$ python -q
>>> import numpy as np
>>> np.set_printoptions(suppress=True, linewidth=120)
>>> tidy = lambda a: np.round(a, 2) + 0
>>> M = np.array([[1.06, -3.26, 3.05], [-3.26, 0.8, 1.02], [3.05, 1.02, 1.14]])
>>> # equal to its transpose
>>> np.count_nonzero(M)
np.int64(9)
>>> tidy(M.sum(axis=0))
array([ 0.85, -1.44,  5.21])
>>> np.abs(M).max()
np.float64(3.26)
>>> vec = np.array([-2, -2, 1])
>>> target = M @ vec
>>> beta, lr = np.zeros(3), 1 / np.linalg.norm(M, 2) ** 2
>>> for i in range(15):
...     beta -= lr * M.T @ (M @ beta - target)
...     if i % 5 == 0: print(i, round(np.linalg.norm(M @ beta - target), 2))
... 
0 4.35
5 0.42
10 0.18
>>> tidy(beta)
array([-2.  , -1.97,  1.03])
>>> tidy(np.linalg.cond(M))
np.float64(2.5)
>>> evals, vecs = np.linalg.eig(M)
>>> tidy(M @ vecs[:, 0] - evals[0] * vecs[:, 0])
array([0., 0., 0.])
>>> print(tidy(np.prod(evals)))
-39.98
>>> tidy(evals)
array([-4.,  5.,  2.])
>>> tidy(np.sort(np.linalg.eigvals(M @ M)))
array([ 3.99, 16.  , 25.01])
>>> evals, vecs = np.linalg.eigh(M)
>>> vec = np.array([5, 2, 6])
>>> tidy(vec @ M @ vec / (vec @ vec)), tidy(evals[0]), tidy(evals[-1])
(np.float64(3.28), np.float64(-4.0), np.float64(5.0))
>>> np.abs(M).sum(axis=1).max(), tidy(np.abs(evals).max())
(np.float64(7.37), np.float64(5.0))
>>> tidy(vecs * np.abs(evals) @ vecs.T)
array([[ 4.56, -0.32,  0.39],
       [-0.32,  3.27, -1.22],
       [ 0.39, -1.22,  3.16]])
>>> out = np.array([[1, 1], [2, 0], [0, 0]])
>>> np.linalg.matrix_rank(np.vstack([M, out.T]))
np.int64(3)
>>> print(tidy(np.einsum("ik,kj->ji", M, out)))
[[-5.46 -1.66  5.09]
 [ 1.06 -3.26  3.05]]
>>> tidy(np.einsum("ij,ij->i", M, M))
array([21.05, 12.31, 11.64])
>>> np.vstack([M, out.T]).shape
(5, 3)
>>> tidy(np.einsum("ij->j", M))
array([ 0.85, -1.44,  5.21])
>>> tidy(np.einsum("ik,kj->ij", M, out))
array([[-5.46,  1.06],
       [-1.66, -3.26],
       [ 5.09,  3.05]])
>>> np.linalg.matrix_rank(M @ out)
np.int64(2)
>>> tidy(M @ out)
array([[-5.46,  1.06],
       [-1.66, -3.26],
       [ 5.09,  3.05]])
>>> m1 = np.loadtxt("x.csv", delimiter=",")
>>> m1
array([[-4.54,  3.63, -0.51],
       [-5.78,  3.18,  1.21],
       [-6.  ,  2.44, -0.88],
       [-5.19,  0.33,  0.88],
       [-6.63,  1.52, -0.46],
       [-5.43,  4.35,  1.18],
       [-6.98,  3.72,  1.38],
       [-5.37,  2.4 ,  0.34],
       [-6.25,  3.54, -0.11],
       [-5.68,  1.17, -1.07],
       [-5.39,  2.78,  0.33]])
>>> proj = m1 @ np.linalg.solve(m1.T @ m1, m1.T)
>>> print(tidy(proj @ m1[:, 0]))
[-4.54 -5.78 -6.   -5.19 -6.63 -5.43 -6.98 -5.37 -6.25 -5.68 -5.39]
>>> tidy(np.trace(proj))
np.float64(3.0)
>>> print(tidy(np.diag(proj)))
[0.37 0.22 0.26 0.53 0.28 0.35 0.3  0.08 0.17 0.35 0.09]
